% python3 -q
>>> import numpy as np
>>> np.set_printoptions(precision=2, suppress=True, linewidth=120, legacy="1.25")
>>> rnd = lambda a: np.round(a, 2) + 0
>>> F = np.load("layer7.npy")
>>> F
array([[0, 1, 0, 0, 0, 0],
       [1, 0, 0, 0, 0, 0],
       [0, 0, 0, 0, 0, 1],
       [0, 0, 0, 0, 0, 0],
       [0, 0, 0, 0, 0, 1],
       [0, 0, 1, 0, 1, 0]])
>>> blk = np.stack([F, -2 * F, F[::-1]])
>>> np.linalg.matrix_rank(blk)
array([4, 4, 4])
>>> blk.shape
(3, 6, 6)
>>> print(rnd(np.linalg.norm(blk, axis=(1, 2))))
[2.45 4.9  2.45]
>>> (blk @ F.T).shape
(3, 6, 6)
>>> print(np.linalg.matrix_rank(blk.reshape(3, -1)))
2
>>> J = np.load("data.npy")
>>> rnd(J)
array([[0.4 , 0.2 , 0.2 , 0.  , 0.2 ],
       [0.27, 0.27, 0.  , 0.27, 0.18],
       [0.2 , 0.2 , 0.4 , 0.2 , 0.  ],
       [0.25, 0.12, 0.12, 0.12, 0.38],
       [0.25, 0.12, 0.25, 0.25, 0.12]])
>>> w1 = np.array([[3, 1, 0], [1, 2, 0], [0, 0, 3], [0, 2, 0], [1, 0, 3]])
>>> c = np.array([3, 4, 0])
>>> act = np.maximum(J @ w1 + c, 0)
>>> rnd(act)
array([[4.6 , 4.8 , 1.2 ],
       [4.27, 5.36, 0.55],
       [3.8 , 5.  , 1.2 ],
       [4.25, 4.75, 1.5 ],
       [4.  , 5.  , 1.12]])
>>> print((act > 0).mean(axis=0))
[1. 1. 1.]
>>> cent = np.array([[-2, -2], [2, -1], [0, 2]])
>>> w1 @ cent
array([[-4, -7],
       [ 2, -4],
       [ 0,  6],
       [ 4, -2],
       [-2,  4]])
>>> print(rnd(act @ cent))
[[  0.4  -11.6 ]
 [  2.18 -12.82]
 [  2.4  -10.2 ]
 [  1.   -10.25]
 [  2.   -10.75]]
>>> M2 = np.linalg.inv(J)
>>> rnd(np.linalg.inv(M2))
array([[0.4 , 0.2 , 0.2 , 0.  , 0.2 ],
       [0.27, 0.27, 0.  , 0.27, 0.18],
       [0.2 , 0.2 , 0.4 , 0.2 , 0.  ],
       [0.25, 0.13, 0.13, 0.13, 0.38],
       [0.25, 0.13, 0.25, 0.25, 0.12]])
>>> rnd(np.linalg.cond(J))
14.85
>>> rnd(J @ M2)
array([[1., 0., 0., 0., 0.],
       [0., 1., 0., 0., 0.],
       [0., 0., 1., 0., 0.],
       [0., 0., 0., 1., 0.],
       [0., 0., 0., 0., 1.]])
>>> rnd(np.linalg.det(J) * M2)
array([[ 0.  ,  0.  ,  0.01,  0.  , -0.01],
       [ 0.  ,  0.  , -0.01,  0.  ,  0.01],
       [ 0.  ,  0.  ,  0.  ,  0.  ,  0.  ],
       [ 0.  ,  0.  ,  0.  ,  0.  , -0.01],
       [ 0.  ,  0.  ,  0.  , -0.01,  0.  ]])
>>> (np.abs(M2) > 1e-9).astype(int)
array([[1, 1, 1, 1, 1],
       [1, 1, 1, 1, 1],
       [1, 1, 1, 1, 1],
       [1, 1, 1, 1, 1],
       [1, 1, 1, 1, 1]])
>>> x = np.array([1, 2, 2, 0, 1])
>>> target = J @ x
>>> rnd(target)
array([1.4 , 1.  , 1.4 , 1.12, 1.12])
>>> rnd(np.linalg.solve(J, target))
array([1., 2., 2., 0., 1.])
>>> print(rnd(np.linalg.solve(J.T, J[4])))
[0. 0. 0. 0. 1.]
>>> x = np.array([-3, 9, -3, -9, -9])
>>> target = J @ x
>>> c, lr = np.zeros(5), 1 / np.linalg.norm(J, 2) ** 2
>>> for i in range(6):
...     c -= lr * J.T @ (J @ c - target)
...     if i % 1 == 0: print(i, round(np.linalg.norm(J @ c - target), 2))
... 
0 2.42
1 2.31
2 2.21
3 2.12
4 2.04
5 1.97
>>> rnd(c)
array([-3.1 , -1.42, -2.  , -3.19, -4.54])
>>> data = np.array([[0.32, 0.32, 0.36], [0.33, 0.29, 0.38], [0.54, 0.15, 0.31]])
>>> # row-stochastic, so 1 is an eigenvalue
>>> rng = np.random.default_rng(612671)
>>> M2 = data + rng.integers(-2, 3, (3, 2)) @ rng.integers(-2, 3, (2, 3))
>>> rnd(M2)
array([[1.32, 0.32, 1.36],
       [2.33, 0.29, 2.38],
       [0.54, 0.15, 0.31]])
>>> print(np.linalg.matrix_rank(M2 - data, tol=1e-8))
1
>>> rnd(np.linalg.svd(M2 - data, compute_uv=False))
array([3.16, 0.  , 0.  ])
>>> rnd(M2 - data)
array([[1., 0., 1.],
       [2., 0., 2.],
       [0., 0., 0.]])
